$ python3 -q
>>> import numpy as np
>>> import numpy.linalg as la
>>> np.set_printoptions(precision=2, suppress=True, linewidth=200, floatmode="fixed")
>>> W0 = np.array([[1, -2, 4], [1, -1, 1], [1, 0, 0], [1, 1, 1]])
>>> W0
array([[ 1, -2,  4],
       [ 1, -1,  1],
       [ 1,  0,  0],
       [ 1,  1,  1]])
>>> O, Rm = la.qr(W0)
>>> np.round(O @ Rm, 2) + 0
array([[ 1.00, -2.00,  4.00],
       [ 1.00, -1.00,  1.00],
       [ 1.00,  0.00,  0.00],
       [ 1.00,  1.00,  1.00]])
>>> Rm
array([[-2.00,  1.00, -3.00],
       [ 0.00,  2.24, -2.24],
       [ 0.00,  0.00,  2.00]])
>>> np.round(O.T @ O, 2) + 0
array([[1.00, 0.00, 0.00],
       [0.00, 1.00, 0.00],
       [0.00, 0.00, 1.00]])
>>> np.allclose(Rm.T @ Rm, W0.T @ W0)
True
>>> np.trace(O @ O.T)
np.float64(3.0)
>>> left, sig, VT = la.svd(W0, full_matrices=False)
>>> np.round(left.T @ left, 2) + 0
array([[1.00, 0.00, 0.00],
       [0.00, 1.00, 0.00],
       [0.00, 0.00, 1.00]])
>>> np.abs(VT[0])
array([0.30, 0.42, 0.86])
>>> sig / sig[0]
array([1.00, 0.35, 0.22])
>>> (sig > 1e-8).sum()
np.int64(3)
>>> np.abs(left[:, 0]).round(6).argmax()
np.int64(0)
>>> vec = np.array([2, -2, 1])
>>> rhs = W0 @ vec
>>> la.lstsq(W0, rhs)[0]
array([ 2.00, -2.00,  1.00])
>>> try:
...     la.solve(W0, rhs)
... except la.LinAlgError as e:
...     print("failed:", e)
... 
failed: Last 2 dimensions of the array must be square
>>> rhs
array([10,  5,  2,  1])
>>> rng = np.random.default_rng(272250)
>>> rhs = rhs + 0.05 * rng.normal(size=4)
>>> rhs
array([10.04,  5.07,  1.92,  1.09])
>>> beta, *_ = la.lstsq(W0, rhs)
>>> beta
array([ 1.99, -1.97,  1.04])
>>> round(la.norm(rhs - W0 @ beta), 2)
np.float64(0.11)
>>> np.round(W0.T @ (rhs - W0 @ beta), 2) + 0
array([0.00, 0.00, 0.00])
>>> r0 = np.array([1, 1, -3])
>>> np.convolve(W0[3], r0)
array([ 1,  2, -1, -2, -3])
>>> np.array([np.convolve(row, r0, "same") for row in W0])
array([[-1, -1, 10],
       [ 0, -3,  4],
       [ 1, -3,  0],
       [ 2, -1, -2]])
>>> np.correlate(W0[3], W0[0], "full")
array([ 4,  2,  3, -1,  1])
>>> arr = np.load("x.npy")
>>> arr
array([[5.00, 5.00, 5.00, 0.00, 3.00, 1.00, 2.00, 0.00, 3.00],
       [2.00, 5.00, 2.00, 3.00, 3.00, 3.00, 2.00, 1.00, 2.00],
       [2.00, 3.00, 1.00, 1.00, 3.00, 3.00, 0.00, 2.00, 2.00],
       [3.00, 2.00, 4.00, 5.00, 3.00, 1.00, 0.00, 2.00, 1.00],
       [0.00, 0.00, 0.00, 0.00, 4.00, 5.00, 5.00, 1.00, 4.00],
       [0.00, 0.00, 0.00, 0.00, 5.00, 0.00, 0.00, 0.00, 2.00],
       [0.00, 0.00, 0.00, 0.00, 2.00, 0.00, 1.00, 3.00, 3.00],
       [0.00, 0.00, 0.00, 0.00, 3.00, 2.00, 0.00, 5.00, 3.00],
       [0.00, 0.00, 0.00, 0.00, 3.00, 3.00, 3.00, 2.00, 5.00]])
>>> r0 = np.array([-2, -1])
>>> np.correlate(arr[6], arr[5], "full")
array([ 0.00,  0.00,  0.00,  0.00,  4.00,  0.00,  2.00,  6.00, 16.00,  0.00,  5.00, 15.00, 15.00,  0.00,  0.00,  0.00,  0.00])
>>> feats = np.load("test0.npy")
>>> feats
array([[ 1.26, -2.76,  0.62,  2.26,  1.63,  1.76,  0.24,  2.13],
       [-1.15,  2.53, -0.86, -2.28, -1.65, -1.63, -0.64, -2.36],
       [-1.46,  3.13,  1.18, -1.18, -0.83, -1.89,  2.45,  0.26],
       [ 0.33, -0.62, -2.12, -1.15, -0.86,  0.27, -3.22, -2.74],
       [ 1.46, -3.18, -0.04,  2.04,  1.47,  1.98, -0.81,  1.38],
       [-1.48,  3.22,  0.16, -1.98, -1.42, -2.00,  1.00, -1.22],
       [-1.37,  3.00, -0.31, -2.18, -1.57, -1.89,  0.26, -1.79],
       [ 0.57, -1.15, -2.12, -0.81, -0.61,  0.60, -3.35, -2.50],
       [ 0.26, -0.63,  1.90,  1.81,  1.32,  0.50,  2.60,  2.98],
       [ 1.36, -2.90, -1.47,  0.81,  0.56,  1.73, -2.82, -0.79],
       [ 0.66, -1.35, -2.11, -0.67, -0.51,  0.73, -3.37, -2.39],
       [-0.20,  0.51, -1.93, -1.75, -1.28, -0.42, -2.68, -2.98],
       [-0.14,  0.38, -1.97, -1.69, -1.24, -0.35, -2.76, -2.97],
       [ 1.52, -3.28, -0.52,  1.76,  1.25,  2.02, -1.54,  0.73],
       [-0.35,  0.67,  2.12,  1.12,  0.84, -0.30,  3.24,  2.72],
       [ 0.77, -1.73,  1.43,  2.18,  1.59,  1.16,  1.66,  2.82],
       [-1.07,  2.25,  1.89, -0.08, -0.03, -1.30,  3.27,  1.67],
       [-1.18,  2.50,  1.77, -0.32, -0.21, -1.46,  3.16,  1.40],
       [ 1.06, -2.35,  1.02,  2.28,  1.65,  1.52,  0.92,  2.50],
       [ 1.25, -2.74,  0.65,  2.26,  1.63,  1.75,  0.28,  2.15],
       [ 0.59, -1.21, -2.12, -0.77, -0.58,  0.64, -3.36, -2.47],
       [-1.49,  3.21,  0.99, -1.36, -0.97, -1.95,  2.21, -0.03],
       [-1.25,  2.65,  1.68, -0.49, -0.33, -1.56,  3.07,  1.20],
       [-1.43,  3.08,  1.26, -1.08, -0.76, -1.85,  2.56,  0.41],
       [-0.26,  0.64, -1.90, -1.81, -1.33, -0.51, -2.59, -2.98],
       [-0.94,  1.96,  1.99,  0.18,  0.16, -1.12,  3.35,  1.95],
       [ 1.31, -2.79, -1.57,  0.66,  0.45,  1.65, -2.95, -0.98]])
>>> vec = np.array([-4, 6, 9, 4, 0, -1, 9, 7])
>>> h = np.maximum(feats @ vec, 0)
>>> np.tanh(feats @ vec)
array([ 1.00, -1.00,  1.00, -1.00, -1.00,  1.00,  1.00, -1.00,  1.00, -1.00, -1.00, -1.00, -1.00, -1.00,  1.00,  1.00,  1.00,  1.00,  1.00,  1.00, -1.00,  1.00,  1.00,  1.00, -1.00,  1.00, -1.00])
>>> Y = np.array([[2, -3, -2],
...     [-1, -1, 1],
...     [2, 2, -3],
...     [-1, -3, 3],
...     [-2, -2, 0],
...     [3, 0, 0],
...     [3, 2, 1],
...     [0, -2, 2]])
>>> la.matrix_rank(feats @ Y)
np.int64(2)
>>> Y @ feats
Traceback (most recent call last):
  File "<python-input-44>", line 1, in <module>
    Y @ feats
    ~~^~~~~~~
ValueError: matmul: Input operand 1 has a mismatch in its core dimension 0, with gufunc signature (n?,k),(k,m?)->(n?,m?) (size 27 is different from 3)
>>> np.round(la.norm(feats, 2), 2)
np.float64(19.18)
>>> round(float(la.norm(feats) ** 2 / la.norm(feats, 2) ** 2), 2)
1.83
>>> la.norm(feats, axis=0)
array([ 5.57, 12.04,  8.02,  7.99,  5.79,  7.37, 12.91, 10.78])
>>> np.round(la.norm(feats, "nuc"), 2)
np.float64(36.71)
